% ipython --no-banner

In [1]: import numpy as np

In [2]: import numpy.linalg as la

In [3]: np.set_printoptions(precision=2, suppress=True, linewidth=140)

In [4]: M = np.loadtxt("m.csv", delimiter=",")

In [5]: M
Out[5]: 
array([[-4.13,  1.39,  1.65],
       [ 7.2 , -0.18, -2.26],
       [-4.35,  1.59, -3.01],
       [ 4.75,  0.37,  1.16],
       [-6.58,  0.83,  3.46],
       [-2.37, -1.72, -4.42],
       [ 1.11, -1.86, -2.37],
       [ 1.03, -3.04,  0.98],
       [-0.17, -6.06, -4.19],
       [ 0.23, -1.51, -0.35],
       [-3.94, -2.62,  1.13],
       [-4.13,  1.89,  1.  ],
       [-0.69,  6.55, -1.18],
       [ 1.89, -1.2 ,  0.08],
       [ 2.24, -0.41, -0.07],
       [ 0.32,  2.39, -2.29],
       [ 3.16, -0.38, -5.09],
       [ 0.38,  3.92, -0.19],
       [-4.01, -0.43,  4.79],
       [-4.21,  3.43,  0.59],
       [ 1.75,  1.67,  1.19],
       [ 9.24,  0.95,  3.43],
       [-1.84,  0.02, -3.79],
       [-2.8 ,  3.66,  0.88]])

In [6]: x0 = np.array([3, 3, 0])

In [7]: la.norm(M @ x0) <= la.norm(M, 2) * la.norm(x0) + 1e-9
Out[7]: np.True_

In [8]: np.sign((M @ x0).round(6))
Out[8]: array([-1.,  1., -1.,  1., -1., -1., -1., -1., -1., -1., -1., -1.,  1.,  1.,  1.,  1.,  1.,  1., -1., -1.,  1.,  1., -1.,  1.])

In [9]: (M @ x0).argmax()
Out[9]: np.int64(21)

In [10]: G = np.cov(M, rowvar=False)

In [11]: np.argwhere(np.triu(np.abs(np.corrcoef(M.T)) > 0.8, 1))
Out[11]: array([], shape=(0, 2), dtype=int64)

In [12]: la.eigvalsh(G)[::-1]
Out[12]: array([15.5 ,  7.97,  5.42])

In [13]: G
Out[13]: 
array([[15.02, -1.36, -1.22],
       [-1.36,  7.03,  1.51],
       [-1.22,  1.51,  6.83]])

In [14]: x0 = np.array([9, 3, -4])

In [15]: rhs = G @ x0

In [16]: b, lr = np.zeros(3), 1 / la.norm(G, 2) ** 2

In [17]: for i in range(150):
    ...:     b -= lr * G.T @ (G @ b - rhs)
    ...:     if i % 50 == 0: print(i, round(la.norm(G @ b - rhs), 2))
    ...: 
0 25.83
50 0.04
100 0.0

In [18]: round(la.cond(G), 2)
Out[18]: np.float64(2.86)

In [19]: b
Out[19]: array([ 9.,  3., -4.])

In [20]: Ac = M - M.mean(axis=0)

In [21]: Uu, sigma, Vh = la.svd(Ac, full_matrices=False)

In [22]: sigma
Out[22]: array([18.88, 13.54, 11.16])

In [23]: np.abs(Vh[0]).argmax()
Out[23]: np.int64(0)

In [24]: la.matrix_rank(Ac)
Out[24]: np.int64(3)

In [25]: np.round(Ac.mean(axis=0), 2) + 0
Out[25]: array([0., 0., 0.])

In [26]: (np.sign(Uu[:, 0]) == np.sign(Uu[0, 0])).astype(int)
Out[26]: array([1, 0, 1, 0, 1, 1, 0, 0, 0, 0, 1, 1, 1, 0, 0, 0, 0, 1, 1, 1, 0, 0, 1, 1])

In [27]: Ac = (M - M.mean(axis=0)) / M.std(axis=0)

In [28]: Ac.std(axis=0)
Out[28]: array([1., 1., 1.])

In [29]: b = la.lstsq(np.delete(Ac, 0, axis=1), Ac[:, 0])[0]

In [30]: np.abs(b).argmax()
Out[30]: np.int64(0)

In [31]: mat = np.load("block8.npy")

In [32]: mat
Out[32]: 
array([[ 0.36,  1.  ,  0.99],
       [-0.24, -0.7 , -0.71],
       [ 0.43,  0.94,  0.94],
       [-0.4 , -1.  , -0.99],
       [-0.04, -0.85, -0.6 ],
       [ 0.49,  0.79,  0.92],
       [ 0.12,  0.52,  0.47],
       [-0.29,  0.06, -0.51],
       [-0.1 , -0.07, -0.23],
       [ 0.16,  0.99,  0.92],
       [-0.16, -0.86, -0.74],
       [ 0.2 ,  0.97,  0.88],
       [ 0.33,  1.  ,  0.99],
       [ 0.29,  0.92,  0.87],
       [ 0.12,  0.93,  0.77]])

In [33]: Ac = mat - mat.mean(axis=0)

In [34]: Uu, sigma, Vh = la.svd(Ac, full_matrices=False)

In [35]: np.abs(Uu[:, 0]).argmax()
Out[35]: np.int64(3)

In [36]: np.abs(Vh[-1])
Out[36]: array([0.7 , 0.37, 0.61])

In [37]: np.abs(Vh[0]).argmax()
Out[37]: np.int64(1)

In [38]: round((sigma ** 2).sum() ** 2 / (sigma ** 4).sum(), 2)
Out[38]: np.float64(1.05)

In [39]: Ac = mat - mat.mean(axis=0)

In [40]: V = la.svd(Ac)[2][:1]

In [41]: Y = Ac - Ac @ V.T @ V

In [42]: la.norm(Y, axis=1).round(6).argmax()
Out[42]: np.int64(7)

In [43]: round(float(la.norm(Y) / la.norm(Ac)), 2)
Out[43]: 0.15

In [44]: np.diag(V.T @ V)
Out[44]: array([0.05, 0.48, 0.47])

In [45]: Ac = (mat - mat.mean(axis=0)) / mat.std(axis=0)

In [46]: Ac.std(axis=0)
Out[46]: array([1., 1., 1.])

In [47]: np.argwhere(np.abs(Ac) > 2)
Out[47]: array([], shape=(0, 2), dtype=int64)

In [48]: b = la.lstsq(np.delete(Ac, 0, axis=1), Ac[:, 0])[0]

In [49]: b
Out[49]: array([-1.17,  2.06])

In [50]: np.abs(b).argmax()
Out[50]: np.int64(1)

In [51]: np.round(1 - np.var(Ac[:, 0] - np.delete(Ac, 0, axis=1) @ b), 2)
Out[51]: np.float64(0.93)

In [52]: rng = np.random.default_rng(774180)

In [53]: Y = mat + rng.integers(-2, 3, (15, 1)) @ rng.integers(-2, 3, (1, 3))

In [54]: Y
Out[54]: 
array([[ 2.36,  0.  ,  2.99],
       [ 1.76, -1.7 ,  1.29],
       [-3.57,  2.94, -3.06],
       [-4.4 ,  1.  , -4.99],
       [ 3.96, -2.85,  3.4 ],
       [ 4.49, -1.21,  4.92],
       [-1.88,  1.52, -1.53],
       [ 1.71, -0.94,  1.49],
       [ 3.9 , -2.07,  3.77],
       [-3.84,  2.99, -3.08],
       [-0.16, -0.86, -0.74],
       [-3.8 ,  2.97, -3.12],
       [-1.67,  2.  , -1.01],
       [ 2.29, -0.08,  2.87],
       [-1.88,  1.93, -1.23]])

In [55]: Y - mat
Out[55]: 
array([[ 2., -1.,  2.],
       [ 2., -1.,  2.],
       [-4.,  2., -4.],
       [-4.,  2., -4.],
       [ 4., -2.,  4.],
       [ 4., -2.,  4.],
       [-2.,  1., -2.],
       [ 2., -1.,  2.],
       [ 4., -2.,  4.],
       [-4.,  2., -4.],
       [ 0.,  0.,  0.],
       [-4.,  2., -4.],
       [-2.,  1., -2.],
       [ 2., -1.,  2.],
       [-2.,  1., -2.]])

In [56]: np.round(la.svd(Y - mat, compute_uv=False), 2) + 0
Out[56]: array([17.75,  0.  ,  0.  ])

In [57]: np.abs(mat).max()
Out[57]: np.float64(1.0)

In [58]: mat.sum(axis=1)
Out[58]: array([ 2.35, -1.65,  2.31, -2.39, -1.49,  2.2 ,  1.11, -0.74, -0.4 ,  2.07, -1.76,  2.05,  2.32,  2.08,  1.82])

In [59]: mat.mean(axis=0)
Out[59]: array([0.08, 0.31, 0.26])

In [60]: la.matrix_rank(mat)
Out[60]: np.int64(3)

In [61]: np.unravel_index(np.abs(mat).argmax(), mat.shape)
Out[61]: (np.int64(0), np.int64(1))

In [62]: mat.shape
Out[62]: (15, 3)

In [63]: la.svd(mat, compute_uv=False)
Out[63]: array([4.55, 0.64, 0.21])
